% python3 -q
>>> import numpy as np
>>> np.set_printoptions(suppress=True, linewidth=200)
>>> F = np.load("case5.npy")
>>> print(F)
[[-0.98  0.   -1.   -1.   -2.   -2.  ]
 [-2.   -0.98  1.   -1.   -1.    2.  ]
 [ 1.    2.    2.02  0.    0.    2.  ]
 [ 0.    2.    0.    2.02 -1.    2.  ]
 [-1.   -1.   -1.    0.    1.02 -1.  ]
 [-1.    0.   -1.   -1.   -2.   -1.98]]
>>> vec = np.array([0, 3, 4, 0, 2, 1])
>>> h1 = np.maximum(F @ vec, 0)
>>> print(np.flatnonzero(h1 > 1e-9))
[1 2 3]
>>> print(np.round(np.tanh(F @ vec), 2))
[-1.    0.79  1.    1.   -1.   -1.  ]
>>> print(F * (h1 > 1e-9)[:, None])
[[-0.    0.   -0.   -0.   -0.   -0.  ]
 [-2.   -0.98  1.   -1.   -1.    2.  ]
 [ 1.    2.    2.02  0.    0.    2.  ]
 [ 0.    2.    0.    2.02 -1.    2.  ]
 [-0.   -0.   -0.    0.    0.   -0.  ]
 [-0.    0.   -0.   -0.   -0.   -0.  ]]
>>> rng = np.random.default_rng(2299)
>>> idx = rng.permutation(6)
>>> print(idx)
[3 5 1 4 2 0]
>>> out = F[idx][:, idx]
>>> print(np.allclose(out, F))
False
>>> print(round(np.linalg.det(out), 2), round(float(np.linalg.det(F[idx])), 2))
0.35 -0.35
>>> print(np.round(np.sort(np.abs(np.linalg.eigvals(out))), 2))
[0.02 0.64 1.84 2.39 2.49 2.49]
>>> print(np.trace(out))
1.12
>>> U, sv, vt = np.linalg.svd(F)
>>> print(np.argmax(sv[:-1] / (sv[1:] + 1e-6)) + 1)
5
>>> print(sv.round(2) + 0)
[5.91 3.71 3.29 2.24 0.72 0.  ]
>>> out = U[:, :5] @ np.diag(sv[:5]) @ vt[:5]
>>> print(round(np.linalg.norm(F - out, 2), 2), np.round(sv[5], 2))
0.0 0.0
>>> print(round(float(np.abs(F - out).max()), 2))
0.0
>>> print(out.round(2) + 0)
[[-0.98  0.   -1.   -1.   -2.   -2.  ]
 [-2.   -0.98  1.   -1.   -1.    2.  ]
 [ 1.    2.    2.02  0.    0.    2.  ]
 [ 0.    2.    0.    2.02 -1.    2.  ]
 [-1.   -1.   -1.    0.    1.02 -1.  ]
 [-1.    0.   -1.   -1.   -2.   -1.98]]
>>> print(round(float(np.linalg.norm(F - out) / np.linalg.norm(F)), 2))
0.0
>>> print(np.linalg.matrix_rank(out))
5
>>> print([round(float(x), 2) for x in np.linalg.svd(F, compute_uv=False)[:3]])
[5.91, 3.71, 3.29]
>>> f = np.array([2, 0, 2])
>>> print(np.round(np.correlate(F[5], F[3], "full"), 2))
[-2.    1.   -4.02 -1.   -7.02 -3.98 -4.06 -6.   -4.   -3.96  0.  ]
>>> print(np.cross(F[5, :3], F[3, :3]))
[ 2.  0. -2.]
>>> print(np.convolve(F[5], f))
[-2.    0.   -4.   -2.   -6.   -5.96 -4.   -3.96]
>>> f = np.array([2, 2, -1, -2, -1])
>>> g = np.array([-2, 4, 3, 2, -8, 5, 2])
>>> W0 = np.outer(f, g)
>>> print(W0)
[[ -4   8   6   4 -16  10   4]
 [ -4   8   6   4 -16  10   4]
 [  2  -4  -3  -2   8  -5  -2]
 [  4  -8  -6  -4  16 -10  -4]
 [  2  -4  -3  -2   8  -5  -2]]
>>> vec = np.array([-2, 2, -1, -2, -1, 0, 2])
>>> print(np.sign((W0 @ vec).round(6)))
[ 1  1 -1 -1 -1]
>>> print((W0 * vec).sum(axis=1))
[ 34  34 -17 -34 -17]
>>> print(W0 * vec)
[[  8  16  -6  -8  16   0   8]
 [  8  16  -6  -8  16   0   8]
 [ -4  -8   3   4  -8   0  -4]
 [ -8 -16   6   8 -16   0  -8]
 [ -4  -8   3   4  -8   0  -4]]
>>> print(W0 @ vec)
[ 34  34 -17 -34 -17]
>>> print(W0 @ np.ones(7))
[ 12.  12.  -6. -12.  -6.]
>>> f, g = W0[0], W0[4]
>>> print(f @ g)
-252
>>> pr = (f @ g) / (f @ f) * f
>>> print(round(np.linalg.norm(f + g) ** 2 + np.linalg.norm(f - g) ** 2, 2))
1260.0
>>> print(np.outer(f, g))
[[  -8   16   12    8  -32   20    8]
 [  16  -32  -24  -16   64  -40  -16]
 [  12  -24  -18  -12   48  -30  -12]
 [   8  -16  -12   -8   32  -20   -8]
 [ -32   64   48   32 -128   80   32]
 [  20  -40  -30  -20   80  -50  -20]
 [   8  -16  -12   -8   32  -20   -8]]
>>> print(g - pr)
[0. 0. 0. 0. 0. 0. 0.]
>>> U, sv, vt = np.linalg.svd(W0)
>>> print(sv.round(2) + 0)
[42.  0.  0.  0.  0.]
>>> out = U[:, :1] @ np.diag(sv[:1]) @ vt[:1]
>>> print(np.linalg.matrix_rank(W0, rtol=0.05))
1
>>> feats = np.load("mat.npy")
>>> print(feats)
[[0 1 0 1 0 0]
 [1 0 0 1 0 0]
 [0 0 0 0 0 0]
 [1 1 0 0 0 1]
 [0 0 0 0 0 0]
 [0 0 0 1 0 0]]
>>> U, sv, vt = np.linalg.svd(feats, full_matrices=False)
>>> print(np.round(np.cumsum(sv ** 2) / np.sum(sv ** 2), 2))
[0.59 0.86 0.99 1.   1.   1.  ]
>>> print(np.round(np.abs(vt[0]), 2))
[0.52 0.52 0.   0.61 0.   0.28]
>>> print(np.allclose(U * sv @ vt, feats))
True
>>> print(np.round(U.T @ feats @ vt.T, 2) + 0)
[[2.17 0.   0.   0.   0.   0.  ]
 [0.   1.48 0.   0.   0.   0.  ]
 [0.   0.   1.   0.   0.   0.  ]
 [0.   0.   0.   0.31 0.   0.  ]
 [0.   0.   0.   0.   0.   0.  ]
 [0.   0.   0.   0.   0.   0.  ]]
>>> print(sv.round(2) + 0)
[2.17 1.48 1.   0.31 0.   0.  ]
>>> G = feats.T @ feats
>>> print(np.linalg.matrix_rank(G))
4
>>> print(np.round(np.linalg.eigvalsh(G)[::-1], 2) + 0)
[4.71 2.19 1.   0.1  0.   0.  ]
>>> print(np.diag(G))
[2 2 0 3 0 1]
